$ python3 -q
>>> import numpy as np
>>> np.set_printoptions(precision=2, suppress=True, linewidth=120)
>>> def rd(a):
...     return np.round(a, 2) + 0
... 
>>> arr = np.load("m.npy")
>>> arr
array([[ -7.99,  -9.03,   1.99,  -4.03,  -3.  ],
       [-24.04, -21.  ,  -6.  , -24.02, -15.  ],
       [-20.  , -18.03,  -3.97, -18.98, -12.02],
       [ 31.99,  28.99,   5.98,  30.03,  19.01],
       [ -4.02,   0.98, -10.  , -13.01,  -7.  ],
       [-39.99, -35.02,  -9.99, -39.99, -25.01],
       [ -7.99,  -8.  ,   0.  ,  -6.01,  -4.01],
       [ -0.05,  -3.99,   8.  ,   7.99,   4.02],
       [ 16.02,  11.98,   8.04,  19.96,  12.01],
       [-12.  ,  -7.01, -10.01, -19.01, -11.01],
       [  8.02,  10.02,  -4.  ,   2.01,   2.02],
       [  4.01,   4.97,  -2.01,   1.  ,   0.98],
       [ 19.98,  18.98,   2.01,  16.99,  10.98],
       [  3.96,   2.99,   1.98,   4.97,   3.  ]])
>>> lab = arr[:, 4] > np.median(arr[:, 4])
>>> f = arr[lab].mean(axis=0) - arr[~lab].mean(axis=0)
>>> lab.astype(int)
array([0, 0, 0, 1, 0, 0, 0, 1, 1, 0, 1, 1, 1, 1])
>>> rd(f)
array([28.57, 24.44,  8.28, 29.71, 18.44])
>>> np.argsort(-np.abs(f).round(6), kind="stable")
array([3, 0, 1, 4, 2])
>>> f = np.array([-2, 2])
>>> rd(np.polyval(f, arr[8]))
array([-30.04, -21.96, -14.08, -37.92, -22.02])
>>> rd(np.cross(arr[8, :3], arr[6, :3]))
array([ 64.32, -64.24, -32.44])
>>> rd(np.convolve(arr[8], f))
array([-32.04,   8.08,   7.88, -23.84,  15.9 ,  24.02])
>>> Xc = arr - arr.mean(axis=0)
>>> evecs = np.linalg.svd(Xc)[2][:2]
>>> out = Xc - Xc @ evecs.T @ evecs
>>> np.linalg.norm(out, axis=1).round(6).argmax()
np.int64(8)
>>> rd(out.std(axis=0))
array([0.02, 0.01, 0.01, 0.01, 0.01])
>>> rd(np.diag(evecs.T @ evecs))
array([0.37, 0.55, 0.42, 0.51, 0.16])
>>> rd((Xc @ evecs.T).std(axis=0))
array([32.31,  6.53])
>>> m1 = np.load("a.npy")
>>> m1
array([[-15.29,  -6.53,  -1.59,  -2.59,  -4.76, -14.7 , -13.11,  -6.76, -10.7 ,   2.  , -11.29,  -5.18,  -6.35,
         -1.76],
       [-21.47, -10.65,  -2.27,  -3.27,  -6.82, -20.2 , -17.92,  -8.82, -16.2 ,   2.  , -17.47,  -6.55,  -9.1 ,
         -3.82],
       [ -2.15,   2.24,  -0.13,  -1.13,  -0.38,  -3.02,  -2.89,  -2.38,   0.98,   2.  ,   1.85,  -2.25,  -0.51,
          2.62],
       [ -6.82,  -0.88,  -0.65,  -1.65,  -1.94,  -7.18,  -6.53,  -3.94,  -3.18,   2.  ,  -2.82,  -3.29,  -2.59,
          1.06],
       [  2.82,   5.55,   0.42,  -0.58,   1.27,   1.4 ,   0.97,  -0.73,   5.4 ,   2.  ,   6.82,  -1.15,   1.7 ,
          4.27],
       [-26.45, -13.97,  -2.83,  -3.83,  -8.48, -24.62, -21.79, -10.48, -20.62,   2.  , -22.45,  -7.66, -11.31,
         -5.48],
       [ -4.96,   0.36,  -0.44,  -1.44,  -1.32,  -5.52,  -5.08,  -3.32,  -1.52,   2.  ,  -0.96,  -2.88,  -1.76,
          1.68],
       [  7.37,   8.58,   0.93,  -0.07,   2.79,   5.44,   4.51,   0.79,   9.44,   2.  ,  11.37,  -0.14,   3.72,
          5.79],
       [ -1.32,   2.79,  -0.04,  -1.04,  -0.11,  -2.29,  -2.25,  -2.11,   1.71,   2.  ,   2.68,  -2.07,  -0.14,
          2.89],
       [ -0.13,   3.58,   0.1 ,  -0.9 ,   0.29,  -1.22,  -1.32,  -1.71,   2.78,   2.  ,   3.87,  -1.81,   0.39,
          3.29],
       [ 16.48,  14.66,   1.94,   0.94,   5.83,  13.54,  11.6 ,   3.83,  17.54,   2.  ,  20.48,   1.89,   7.77,
          8.83],
       [ -2.55,   1.97,  -0.17,  -1.17,  -0.52,  -3.38,  -3.21,  -2.52,   0.62,   2.  ,   1.45,  -2.34,  -0.69,
          2.48],
       [ 14.11,  13.07,   1.68,   0.68,   5.04,  11.43,   9.75,   3.04,  15.43,   2.  ,  18.11,   1.36,   6.72,
          8.04],
       [ -9.62,  -2.75,  -0.96,  -1.96,  -2.87,  -9.66,  -8.7 ,  -4.87,  -5.66,   2.  ,  -5.62,  -3.92,  -3.83,
          0.13],
       [ -3.18,   1.55,  -0.24,  -1.24,  -0.73,  -3.94,  -3.7 ,  -2.73,   0.06,   2.  ,   0.82,  -2.48,  -0.97,
          2.27],
       [ -1.23,   2.85,  -0.03,  -1.03,  -0.08,  -2.2 ,  -2.18,  -2.08,   1.8 ,   2.  ,   2.77,  -2.05,  -0.1 ,
          2.92],
       [  4.17,   6.45,   0.57,  -0.43,   1.72,   2.6 ,   2.02,  -0.28,   6.6 ,   2.  ,   8.17,  -0.85,   2.3 ,
          4.72],
       [  3.08,   5.72,   0.45,  -0.55,   1.36,   1.63,   1.17,  -0.64,   5.63,   2.  ,   7.08,  -1.09,   1.81,
          4.36],
       [  5.64,   7.43,   0.74,  -0.26,   2.21,   3.91,   3.17,   0.21,   7.91,   2.  ,   9.64,  -0.52,   2.95,
          5.21],
       [  3.13,   5.76,   0.46,  -0.54,   1.38,   1.67,   1.21,  -0.62,   5.67,   2.  ,   7.13,  -1.08,   1.84,
          4.38]])
>>> rd(np.trace(np.linalg.pinv(m1) @ m1))
np.float64(9.0)
>>> U, sigma, VT = np.linalg.svd(m1)
>>> rd(sigma)
array([105.24,  32.23,   0.02,   0.02,   0.02,   0.01,   0.01,   0.01,   0.  ,   0.  ,   0.  ,   0.  ,   0.  ,   0.  ])
>>> out = U[:, :9] @ np.diag(sigma[:9]) @ VT[:9]
>>> rd(np.abs(m1 - out).max())
np.float64(0.0)
>>> np.linalg.matrix_rank(m1, rtol=0.05)
np.int64(2)
>>> K = np.load("test7.npy")
>>> K
array([[0, 0, 1, 0, 0, 0, 0, 0, 0, 0, 0, 0, 0, 0],
       [0, 0, 0, 0, 0, 0, 0, 0, 0, 1, 0, 0, 0, 0],
       [0, 0, 0, 0, 0, 0, 0, 0, 0, 0, 0, 1, 0, 0],
       [0, 0, 0, 0, 0, 0, 1, 0, 0, 0, 0, 0, 0, 0],
       [0, 0, 0, 0, 0, 0, 0, 1, 0, 0, 0, 0, 0, 0],
       [0, 0, 0, 0, 0, 0, 0, 0, 0, 0, 0, 0, 0, 1],
       [0, 0, 0, 1, 0, 0, 0, 0, 0, 0, 0, 0, 0, 0],
       [1, 0, 0, 0, 0, 0, 0, 0, 0, 0, 0, 0, 0, 0],
       [0, 0, 0, 0, 0, 0, 0, 0, 0, 0, 0, 0, 1, 0],
       [0, 0, 0, 0, 0, 0, 0, 0, 0, 0, 1, 0, 0, 0],
       [0, 0, 0, 0, 1, 0, 0, 0, 0, 0, 0, 0, 0, 0],
       [0, 0, 0, 0, 0, 1, 0, 0, 0, 0, 0, 0, 0, 0],
       [0, 1, 0, 0, 0, 0, 0, 0, 0, 0, 0, 0, 0, 0],
       [0, 0, 0, 0, 0, 0, 0, 0, 1, 0, 0, 0, 0, 0]])
>>> # keeps lengths
>>> x = np.array([0, 0, -1, -1, 2, 0, 0, -2, 2, 0, -2, 1, 2, -2])
>>> target = K @ x
>>> beta, lr = np.zeros(14), 1 / np.linalg.norm(K, 2) ** 2
>>> for i in range(200):
...     beta -= lr * K.T @ (K @ beta - target)
...     if i % 50 == 0: print(i, round(np.linalg.norm(K @ beta - target), 2))
... 
0 0.0
50 0.0
100 0.0
150 0.0
>>> beta
array([ 0.,  0., -1., -1.,  2.,  0.,  0., -2.,  2.,  0., -2.,  1.,  2., -2.])
>>> rd(np.linalg.cond(K))
np.float64(1.0)
>>> Q, Rm = np.linalg.qr(K)
>>> np.abs(np.diag(Rm))
array([1., 1., 1., 1., 1., 1., 1., 1., 1., 1., 1., 1., 1., 1.])
>>> K.sum(axis=1)
array([1, 1, 1, 1, 1, 1, 1, 1, 1, 1, 1, 1, 1, 1])
>>> K @ np.ones(14)
array([1., 1., 1., 1., 1., 1., 1., 1., 1., 1., 1., 1., 1., 1.])
>>> rd(np.sort(np.abs(np.linalg.eigvals(K)))[::-1])
array([1., 1., 1., 1., 1., 1., 1., 1., 1., 1., 1., 1., 1., 1.])
>>> pr = np.eye(14)[4]
>>> for _ in range(3):
...     pr = pr @ K
...     print(pr.round(2))
... 
[0. 0. 0. 0. 0. 0. 0. 1. 0. 0. 0. 0. 0. 0.]
[1. 0. 0. 0. 0. 0. 0. 0. 0. 0. 0. 0. 0. 0.]
[0. 0. 1. 0. 0. 0. 0. 0. 0. 0. 0. 0. 0. 0.]
>>> x = np.array([4, 6, 6, 3, -8, 2, -8, 1, -2, -9, 8, 9, -1, -3])
>>> rd(np.linalg.norm(x)), rd(np.linalg.norm(K @ x))
(np.float64(21.68), np.float64(21.68))
>>> rd(np.abs(np.linalg.eigvals(K)))
array([1., 1., 1., 1., 1., 1., 1., 1., 1., 1., 1., 1., 1., 1.])
>>> rd(np.linalg.det(K))
np.float64(1.0)
>>> mat = np.load("block17.npy")
>>> mat
array([[0, 4, 0, 0, 0, 3, 0],
       [0, 4, 0, 0, 0, 3, 0],
       [0, 3, 1, 0, 0, 1, 1],
       [2, 0, 4, 6, 2, 0, 4],
       [0, 2, 2, 2, 0, 0, 2],
       [0, 2, 2, 2, 0, 0, 2],
       [0, 4, 0, 0, 0, 3, 0],
       [2, 0, 4, 6, 2, 0, 4],
       [2, 0, 4, 6, 2, 0, 4],
       [0, 2, 2, 2, 0, 0, 2],
       [2, 0, 4, 6, 2, 0, 4],
       [0, 4, 0, 0, 0, 3, 0],
       [0, 1, 3, 4, 0, 0, 3],
       [0, 2, 2, 2, 0, 0, 2],
       [0, 2, 2, 2, 0, 0, 2],
       [0, 3, 1, 0, 0, 1, 1],
       [0, 4, 0, 0, 0, 3, 0],
       [0, 1, 3, 4, 0, 0, 3],
       [0, 2, 2, 2, 0, 0, 2],
       [0, 2, 2, 2, 0, 0, 2],
       [0, 2, 2, 2, 0, 0, 2],
       [2, 0, 4, 6, 2, 0, 4],
       [0, 4, 0, 0, 0, 3, 0],
       [0, 4, 0, 0, 0, 3, 0],
       [0, 4, 0, 0, 0, 3, 0],
       [0, 3, 1, 0, 0, 1, 1],
       [0, 4, 0, 0, 0, 3, 0],
       [0, 3, 1, 0, 0, 1, 1],
       [0, 2, 2, 2, 0, 0, 2],
       [0, 3, 1, 0, 0, 1, 1],
       [0, 2, 2, 2, 0, 0, 2],
       [0, 1, 3, 4, 0, 0, 3],
       [0, 4, 0, 0, 0, 3, 0]])
>>> gram = np.cov(mat, rowvar=False)
>>> rd(np.corrcoef(mat.T))
array([[ 1.  , -0.72,  0.72,  0.81,  1.  , -0.34,  0.72],
       [-0.72,  1.  , -1.  , -0.96, -0.72,  0.86, -1.  ],
       [ 0.72, -1.  ,  1.  ,  0.96,  0.72, -0.86,  1.  ],
       [ 0.81, -0.96,  0.96,  1.  ,  0.81, -0.7 ,  0.96],
       [ 1.  , -0.72,  0.72,  0.81,  1.  , -0.34,  0.72],
       [-0.34,  0.86, -0.86, -0.7 , -0.34,  1.  , -0.86],
       [ 0.72, -1.  ,  1.  ,  0.96,  0.72, -0.86,  1.  ]])
>>> rd(np.polyfit(mat[:, 0], mat[:, 3], 1))
array([2.43, 1.14])
>>> rd(mat.std(axis=0))
array([0.72, 1.39, 1.39, 2.14, 0.72, 1.32, 1.39])
>>> np.argwhere(np.triu(np.abs(np.corrcoef(mat.T)) > 0.8, 1))
array([[0, 3],
       [0, 4],
       [1, 2],
       [1, 3],
       [1, 5],
       [1, 6],
       [2, 3],
       [2, 5],
       [2, 6],
       [3, 4],
       [3, 6],
       [5, 6]])
>>> X = np.loadtxt("run7.csv", delimiter=",")
>>> X
array([[  1.42,   0.1 ,   1.22,   0.1 ],
       [ -5.83,   0.  ,  -5.2 ,   0.09],
       [  4.15,  -0.18,   3.8 ,   0.06],
       [  0.97,   0.04,   0.93,   0.01],
       [  6.6 ,  -0.06,   5.89,   0.05],
       [  4.87,  -0.02,   4.36,  -0.09],
       [-15.11,  -0.02, -13.34,  -0.09],
       [ -0.61,   0.16,  -0.33,  -0.03],
       [  1.58,   0.08,   1.57,  -0.13],
       [-13.35,  -0.02, -11.91,   0.04]])
>>> Xc = X - X.mean(axis=0)
>>> evecs = np.linalg.svd(Xc)[2][:1]
>>> out = Xc - Xc @ evecs.T @ evecs
>>> rd(np.diag(evecs.T @ evecs))
array([0.56, 0.  , 0.44, 0.  ])
>>> rd(np.cov(Xc @ evecs.T, rowvar=False))
np.float64(101.15)
>>> rd(out.std(axis=0))
array([0.04, 0.09, 0.04, 0.08])
>>> out = X / np.sqrt((X ** 2).mean(axis=1, keepdims=True))
>>> rd(np.linalg.norm(out, axis=1))
array([2., 2., 2., 2., 2., 2., 2., 2., 2., 2.])
>>> np.linalg.matrix_rank(X - X.mean(axis=1, keepdims=True))
np.int64(3)
>>> x = np.array([6, -9, 6, 0])
>>> np.sign((X @ x).round(6))
array([ 1., -1.,  1.,  1.,  1.,  1., -1., -1.,  1., -1.])
>>> np.linalg.norm(X @ x) <= np.linalg.norm(X, 2) * np.linalg.norm(x) + 1e-9
np.True_
>>> rd(np.einsum("ij,j->i", X, x))
array([  14.94,  -66.18,   49.32,   11.04,   75.48,   55.56, -170.52,   -7.08,   18.18, -151.38])
>>> X @ np.eye(4)[3]
array([ 0.1 ,  0.09,  0.06,  0.01,  0.05, -0.09, -0.09, -0.03, -0.13,  0.04])
>>> rd(np.linalg.norm(arr, 2) / np.linalg.norm(arr))
np.float64(0.98)
>>> np.argsort(-np.linalg.norm(arr, axis=0).round(6), kind="stable")[:3]
array([3, 0, 1])
>>> [round(float(x), 2) for x in np.linalg.svd(arr, compute_uv=False)[:3]]
[122.1, 24.71, 0.09]
>>> Xc = (X - X.mean(axis=0)) / X.std(axis=0)
>>> np.argwhere(np.abs(Xc) > 2)
array([[2, 1]])
>>> beta = np.linalg.lstsq(np.delete(Xc, 2, axis=1), Xc[:, 2])[0]
>>> np.abs(beta).argmax()
np.int64(0)
>>> rd(beta)
array([ 1.  ,  0.  , -0.01])
>>> E = np.loadtxt("dump.csv", delimiter=",")
>>> E
array([[-1.2 , -1.2 ,  0.48,  0.24,  0.36, -1.92, -1.68,  1.2 , -0.72, -0.12,  1.2 , -0.96, -1.8 ],
       [-0.1 , -0.1 ,  0.04,  0.02,  0.03, -0.16, -0.14,  0.1 , -0.06, -0.01,  0.1 , -0.08, -0.15],
       [-1.5 , -1.5 ,  0.6 ,  0.3 ,  0.45, -2.4 , -2.1 ,  1.5 , -0.9 , -0.15,  1.5 , -1.2 , -2.25],
       [-0.5 , -0.5 ,  0.2 ,  0.1 ,  0.15, -0.8 , -0.7 ,  0.5 , -0.3 , -0.05,  0.5 , -0.4 , -0.75],
       [ 0.  ,  0.  ,  0.  ,  0.  ,  0.  ,  0.  ,  0.  ,  0.  ,  0.  ,  0.  ,  0.  ,  0.  ,  0.  ],
       [ 0.4 ,  0.4 , -0.16, -0.08, -0.12,  0.64,  0.56, -0.4 ,  0.24,  0.04, -0.4 ,  0.32,  0.6 ],
       [ 0.6 ,  0.6 , -0.24, -0.12, -0.18,  0.96,  0.84, -0.6 ,  0.36,  0.06, -0.6 ,  0.48,  0.9 ],
       [-1.  , -1.  ,  0.4 ,  0.2 ,  0.3 , -1.6 , -1.4 ,  1.  , -0.6 , -0.1 ,  1.  , -0.8 , -1.5 ]])
>>> np.allclose(E[:-1].T @ np.linalg.lstsq(E[:-1].T, E[-1])[0], E[-1])
True
>>> rd(np.trace(np.linalg.pinv(E) @ E))
np.float64(1.0)
>>> np.abs(np.diag(np.linalg.qr(E)[1])) > 1e-9
array([ True, False, False, False, False, False, False, False])
>>> np.unique(E.round(6), axis=0).shape
(8, 13)
>>> U, sigma, VT = np.linalg.svd(E)
>>> np.argmax(sigma[:-1] / (sigma[1:] + 1e-6)) + 1
np.int64(1)
>>> out = U[:, :1] @ np.diag(sigma[:1]) @ VT[:1]
>>> np.linalg.matrix_rank(E, rtol=0.05)
np.int64(1)
